In [1]: import numpy as np

In [2]: import numpy.linalg as la

In [3]: np.set_printoptions(suppress=True, linewidth=120)

In [4]: tidy = lambda a: np.round(a, 1) + 0

In [5]: M = np.load("layer1.npy")

In [6]: M
Out[6]: 
array([[1, 2, 2, 1, 3, 1, 2, 0, 1, 0],
       [2, 2, 3, 1, 3, 3, 0, 3, 0, 2],
       [0, 1, 3, 1, 1, 2, 3, 0, 3, 1],
       [2, 1, 3, 2, 2, 0, 3, 2, 2, 1],
       [1, 3, 0, 0, 3, 1, 3, 1, 2, 2],
       [3, 3, 1, 2, 2, 0, 1, 0, 3, 3],
       [3, 2, 3, 0, 2, 3, 0, 1, 3, 0],
       [3, 3, 3, 2, 3, 1, 3, 0, 0, 2],
       [0, 1, 3, 1, 1, 2, 3, 0, 3, 1],
       [1, 0, 3, 0, 2, 0, 2, 0, 2, 3],
       [0, 2, 2, 2, 3, 3, 2, 3, 3, 3],
       [3, 1, 0, 0, 2, 1, 3, 0, 0, 1]])

In [7]: other = M / np.sqrt((M ** 2).mean(axis=1, keepdims=True))

In [8]: tidy(other[8])
Out[8]: array([0. , 0.5, 1.6, 0.5, 0.5, 1.1, 1.6, 0. , 1.6, 0.5])

In [9]: tidy(la.norm(other, axis=1))
Out[9]: array([3.2, 3.2, 3.2, 3.2, 3.2, 3.2, 3.2, 3.2, 3.2, 3.2, 3.2, 3.2])

In [10]: other = M / la.norm(M, axis=1, keepdims=True)

In [11]: gram = other @ other.T

In [12]: np.argwhere(np.triu(np.abs(gram) > 0.95, 1))
Out[12]: array([[2, 8]])

In [13]: tidy(gram)
Out[13]: 
array([[1. , 0.7, 0.8, 0.8, 0.8, 0.7, 0.7, 0.9, 0.8, 0.7, 0.7, 0.7],
       [0.7, 1. , 0.6, 0.7, 0.6, 0.6, 0.8, 0.8, 0.6, 0.6, 0.8, 0.5],
       [0.8, 0.6, 1. , 0.8, 0.7, 0.6, 0.7, 0.7, 1. , 0.8, 0.8, 0.5],
       [0.8, 0.7, 0.8, 1. , 0.7, 0.7, 0.7, 0.8, 0.8, 0.8, 0.8, 0.7],
       [0.8, 0.6, 0.7, 0.7, 1. , 0.8, 0.6, 0.8, 0.7, 0.7, 0.8, 0.8],
       [0.7, 0.6, 0.6, 0.7, 0.8, 1. , 0.7, 0.8, 0.6, 0.7, 0.7, 0.6],
       [0.7, 0.8, 0.7, 0.7, 0.6, 0.7, 1. , 0.7, 0.7, 0.6, 0.7, 0.5],
       [0.9, 0.8, 0.7, 0.8, 0.8, 0.8, 0.7, 1. , 0.7, 0.7, 0.7, 0.8],
       [0.8, 0.6, 1. , 0.8, 0.7, 0.6, 0.7, 0.7, 1. , 0.8, 0.8, 0.5],
       [0.7, 0.6, 0.8, 0.8, 0.7, 0.7, 0.6, 0.7, 0.8, 1. , 0.7, 0.6],
       [0.7, 0.8, 0.8, 0.8, 0.8, 0.7, 0.7, 0.7, 0.8, 0.7, 1. , 0.5],
       [0.7, 0.5, 0.5, 0.7, 0.8, 0.6, 0.5, 0.8, 0.5, 0.6, 0.5, 1. ]])

In [14]: (np.abs(gram) > 0.9).astype(int)
Out[14]: 
array([[1, 0, 0, 0, 0, 0, 0, 0, 0, 0, 0, 0],
       [0, 1, 0, 0, 0, 0, 0, 0, 0, 0, 0, 0],
       [0, 0, 1, 0, 0, 0, 0, 0, 1, 0, 0, 0],
       [0, 0, 0, 1, 0, 0, 0, 0, 0, 0, 0, 0],
       [0, 0, 0, 0, 1, 0, 0, 0, 0, 0, 0, 0],
       [0, 0, 0, 0, 0, 1, 0, 0, 0, 0, 0, 0],
       [0, 0, 0, 0, 0, 0, 1, 0, 0, 0, 0, 0],
       [0, 0, 0, 0, 0, 0, 0, 1, 0, 0, 0, 0],
       [0, 0, 1, 0, 0, 0, 0, 0, 1, 0, 0, 0],
       [0, 0, 0, 0, 0, 0, 0, 0, 0, 1, 0, 0],
       [0, 0, 0, 0, 0, 0, 0, 0, 0, 0, 1, 0],
       [0, 0, 0, 0, 0, 0, 0, 0, 0, 0, 0, 1]])

In [15]: other = np.c_[M[:, :5] @ np.array([[-1, 2, 0, 0, 1],
    ...:     [2, 1, 2, 1, -1],
    ...:     [0, 1, 2, -1, -2],
    ...:     [0, 2, -1, 2, -2],
    ...:     [-1, 2, 0, -1, 0]]), np.array([-3, 2, 2, -2, 0, 1, -3, 3, 1, 1, 2, 0])]

In [16]: other
Out[16]: 
array([[  0,  14,   7,  -1,  -7,  -3],
       [ -1,  17,   9,  -2,  -8,   2],
       [  1,   8,   7,  -1,  -9,   2],
       [ -2,  16,   6,   0,  -9,  -2],
       [  2,  11,   6,   0,  -2,   0],
       [  1,  18,   6,   4,  -6,   1],
       [ -1,  15,  10,  -3,  -5,  -3],
       [  0,  22,  10,   1, -10,   3],
       [  1,   8,   7,  -1,  -9,   1],
       [ -3,   9,   6,  -5,  -5,   1],
       [  1,  14,   6,   1, -10,   2],
       [ -3,  11,   2,  -1,   2,   0]])

In [17]: tidy(la.lstsq(M, other[:, 0])[0])
Out[17]: array([-1.,  2.,  0.,  0., -1.,  0.,  0.,  0.,  0.,  0.])

In [18]: tidy(la.norm(la.qr(M)[0].T @ other, axis=0) ** 2 / ((other ** 2).sum(axis=0) + 1e-12))
Out[18]: array([1., 1., 1., 1., 1., 1.])

In [19]: la.matrix_rank(np.c_[M, other])
Out[19]: np.int64(11)

In [20]: left, s, Vt = la.svd(M, full_matrices=False)

In [21]: tidy(s / s[0])
Out[21]: array([1. , 0.3, 0.3, 0.2, 0.2, 0.2, 0.1, 0.1, 0.1, 0. ])

In [22]: tidy(left.T @ left)
Out[22]: 
array([[1., 0., 0., 0., 0., 0., 0., 0., 0., 0.],
       [0., 1., 0., 0., 0., 0., 0., 0., 0., 0.],
       [0., 0., 1., 0., 0., 0., 0., 0., 0., 0.],
       [0., 0., 0., 1., 0., 0., 0., 0., 0., 0.],
       [0., 0., 0., 0., 1., 0., 0., 0., 0., 0.],
       [0., 0., 0., 0., 0., 1., 0., 0., 0., 0.],
       [0., 0., 0., 0., 0., 0., 1., 0., 0., 0.],
       [0., 0., 0., 0., 0., 0., 0., 1., 0., 0.],
       [0., 0., 0., 0., 0., 0., 0., 0., 1., 0.],
       [0., 0., 0., 0., 0., 0., 0., 0., 0., 1.]])

In [23]: tidy(left.T @ M @ Vt.T)
Out[23]: 
array([[19. ,  0. ,  0. ,  0. ,  0. ,  0. ,  0. ,  0. ,  0. ,  0. ],
       [ 0. ,  5.7,  0. ,  0. ,  0. ,  0. ,  0. ,  0. ,  0. ,  0. ],
       [ 0. ,  0. ,  5.4,  0. ,  0. ,  0. ,  0. ,  0. ,  0. ,  0. ],
       [ 0. ,  0. ,  0. ,  4.2,  0. ,  0. ,  0. ,  0. ,  0. ,  0. ],
       [ 0. ,  0. ,  0. ,  0. ,  3.8,  0. ,  0. ,  0. ,  0. ,  0. ],
       [ 0. ,  0. ,  0. ,  0. ,  0. ,  3.6,  0. ,  0. ,  0. ,  0. ],
       [ 0. ,  0. ,  0. ,  0. ,  0. ,  0. ,  2.7,  0. ,  0. ,  0. ],
       [ 0. ,  0. ,  0. ,  0. ,  0. ,  0. ,  0. ,  2.4,  0. ,  0. ],
       [ 0. ,  0. ,  0. ,  0. ,  0. ,  0. ,  0. ,  0. ,  1.9,  0. ],
       [ 0. ,  0. ,  0. ,  0. ,  0. ,  0. ,  0. ,  0. ,  0. ,  0.9]])

In [24]: np.allclose(left * s @ Vt, M)
Out[24]: True

In [25]: x = np.array([2, 2, 7, 2, 3, 6, 8, 9, 0, 4])

In [26]: target = M @ x

In [27]: c, lr = np.zeros(10), 1 / la.norm(M, 2) ** 2

In [28]: for i in range(20):
    ...:     c -= lr * M.T @ (M @ c - target)
    ...:     if i % 5 == 0: print(i, round(la.norm(M @ c - target), 1))
    ...: 
0 34.8
5 27.1
10 21.6
15 17.6

In [29]: tidy(la.cond(M))
Out[29]: np.float64(20.4)

In [30]: F = np.loadtxt("data.csv", delimiter=",")

In [31]: F
Out[31]: 
array([[  0.,   3.,  -1.,  -1.,   0.,  -2.,  -2.],
       [  0.,   0.,  -2.,  -3.,   3.,   0.,  -4.],
       [ -3.,   2.,  -3.,  -3.,   3.,  -2.,  -5.],
       [  0.,  -1.,  -3.,  -4.,   3.,   1.,  -8.],
       [ -1.,  -1.,  -6.,  -3.,   5.,  -2.,  -7.],
       [ -3.,  -2.,  -8.,  -5.,   2.,  -3.,  -7.],
       [ -6.,  -5.,  -9.,  -5.,   3.,  -4.,  -8.],
       [ -4.,  -3.,  -9.,  -3.,   4.,  -2., -11.],
       [ -2.,  -3.,  -8.,  -6.,   2.,   1., -12.],
       [ -3.,  -4.,  -8.,  -6.,   2.,  -2., -15.],
       [ -2.,  -2.,  -8.,  -6.,   3.,  -3., -14.],
       [ -3.,  -1., -10.,  -6.,   5.,  -4., -17.],
       [ -3.,  -4.,  -9.,  -7.,   7.,  -1., -17.],
       [ -1.,  -1.,  -6.,  -6.,   4.,  -1., -18.],
       [ -4.,  -1.,  -6.,  -6.,   1.,   1., -19.],
       [ -2.,   0.,  -4.,  -3.,   1.,   4., -20.],
       [ -3.,   1.,  -4.,  -5.,   0.,   1., -19.],
       [ -6.,   3.,  -4.,  -5.,  -3.,  -2., -20.],
       [ -4.,   1.,  -5.,  -6.,   0.,  -3., -20.],
       [ -5.,   3.,  -6.,  -7.,   2.,   0., -23.],
       [ -5.,   1.,  -6.,  -6.,   2.,  -3., -26.],
       [ -4.,   2.,  -8.,  -9.,   2.,  -1., -24.],
       [ -6.,   1.,  -5.,  -9.,   1.,   1., -25.]])

In [32]: x = np.array([1, 2, 0, 0, 0, 3, 0])

In [33]: target = F @ x

In [34]: tidy(la.pinv(F) @ F)
Out[34]: 
array([[1., 0., 0., 0., 0., 0., 0.],
       [0., 1., 0., 0., 0., 0., 0.],
       [0., 0., 1., 0., 0., 0., 0.],
       [0., 0., 0., 1., 0., 0., 0.],
       [0., 0., 0., 0., 1., 0., 0.],
       [0., 0., 0., 0., 0., 1., 0.],
       [0., 0., 0., 0., 0., 0., 1.]])

In [35]: tidy(la.solve(F.T @ F, F.T @ target))
Out[35]: array([1., 2., 0., 0., 0., 3., 0.])

In [36]: rng = np.random.default_rng(8199)

In [37]: target = target + 0.1 * rng.normal(size=23)

In [38]: tidy(target)
Out[38]: 
array([ -0.1,   0. ,  -4.9,   1.1,  -9.1, -16.2, -28.2, -16.1,  -4.9, -17.2, -15. , -17.1, -13.9,  -5.9,  -3.1,  10. ,
         1.8,  -6.1, -10.8,   1.1, -12. ,  -3.1,  -1.1])

In [39]: c, *_ = la.lstsq(F, target)

In [40]: tidy(F.T @ (target - F @ c))
Out[40]: array([0., 0., 0., 0., 0., 0., 0.])

In [41]: tidy(c)
Out[41]: array([1., 2., 0., 0., 0., 3., 0.])

In [42]: [round(float(la.norm(la.solve(F.T @ F + lam * np.eye(7), F.T @ target))), 2) for lam in (0, 1, 10, 100)]
Out[42]: [3.74, 3.64, 3.08, 1.85]

In [43]: cen = (F - F.mean(axis=0)) / F.std(axis=0)

In [44]: tidy(cen.std(axis=0))
Out[44]: array([1., 1., 1., 1., 1., 1., 1.])

In [45]: np.argwhere(np.abs(cen) > 2)
Out[45]: 
array([[ 0,  2],
       [ 0,  3],
       [12,  4],
       [15,  5],
       [17,  4]])

In [46]: c = la.lstsq(np.delete(cen, 5, axis=1), cen[:, 5])[0]

In [47]: tidy(c)
Out[47]: array([ 0.3, -0.6,  0.8,  0. ,  0. , -0.7])

In [48]: np.abs(c).argmax()
Out[48]: np.int64(2)

In [49]: tidy(1 - np.var(cen[:, 5] - np.delete(cen, 5, axis=1) @ c))
Out[49]: np.float64(0.5)

In [50]: C = F[[12, 1]].astype(float)

In [51]: for _ in range(5):
    ...:     lab = la.norm(F[:, None] - C, axis=-1).argmin(axis=1)
    ...:     C = np.array([F[lab == j].mean(axis=0) for j in range(2)])
    ...: 

In [52]: lab
Out[52]: array([1, 1, 1, 1, 1, 1, 1, 1, 1, 0, 0, 0, 0, 0, 0, 0, 0, 0, 0, 0, 0, 0, 0])

In [53]: np.bincount(lab)
Out[53]: array([14,  9])

In [54]: np.abs(C[1] - C[0]).argmax()
Out[54]: np.int64(6)

In [55]: tidy(C[1] - C[0])
Out[55]: array([ 1.5, -1. ,  0.9,  2.5,  0.8, -0.5, 12.7])

In [56]: d = la.norm(F[:, None] - F[None], axis=-1)

In [57]: tidy(d[:5, :5])
Out[57]: 
array([[0. , 5.6, 6. , 9.1, 9.8],
       [5.6, 0. , 4.4, 4.5, 5.9],
       [6. , 4.4, 0. , 6.1, 5.5],
       [9.1, 4.5, 6.1, 0. , 5. ],
       [9.8, 5.9, 5.5, 5. , 0. ]])

In [58]: np.unravel_index(d.round(6).argmax(), d.shape)
Out[58]: (np.int64(0), np.int64(20))

In [59]: la.matrix_rank(d ** 2)
Out[59]: np.int64(9)

In [60]: d.shape
Out[60]: (23, 23)

In [61]: F.sum(axis=0)
Out[61]: array([ -70.,  -11., -138., -120.,   52.,  -26., -341.])

In [62]: la.matrix_rank(F)
Out[62]: np.int64(7)

In [63]: F.sum(axis=1)
Out[63]: 
array([ -3.,  -6., -11., -12., -15., -26., -34., -28., -28., -36., -32., -36., -34., -29., -34., -24., -29., -37.,
       -37., -36., -43., -42., -42.])

In [64]: np.abs(F).max()
Out[64]: np.float64(26.0)

In [65]: F.shape
Out[65]: (23, 7)

In [66]: E = np.load("block1.npy")

In [67]: E
Out[67]: 
array([[-2.,  1.,  0.,  0.,  0.,  0.],
       [ 0., -2.,  1.,  0.,  0.,  0.],
       [ 0.,  0., -2.,  1.,  0.,  0.],
       [ 0.,  0.,  0., -2.,  1.,  0.],
       [ 0.,  0.,  0.,  0., -2.,  1.],
       [ 0.,  0.,  0.,  0.,  0., -2.]])

In [68]: lab = rng.permutation(6)

In [69]: lab
Out[69]: array([2, 5, 3, 1, 0, 4])

In [70]: other = E[lab][:, lab]

In [71]: tidy(np.sort(np.abs(la.eigvals(other))))
Out[71]: array([2., 2., 2., 2., 2., 2.])

In [72]: np.trace(other)
Out[72]: np.float64(-12.0)

In [73]: np.allclose(other, E)
Out[73]: False

In [74]: tidy(la.det(other)), tidy(la.det(E[lab]))
Out[74]: (np.float64(64.0), np.float64(-64.0))
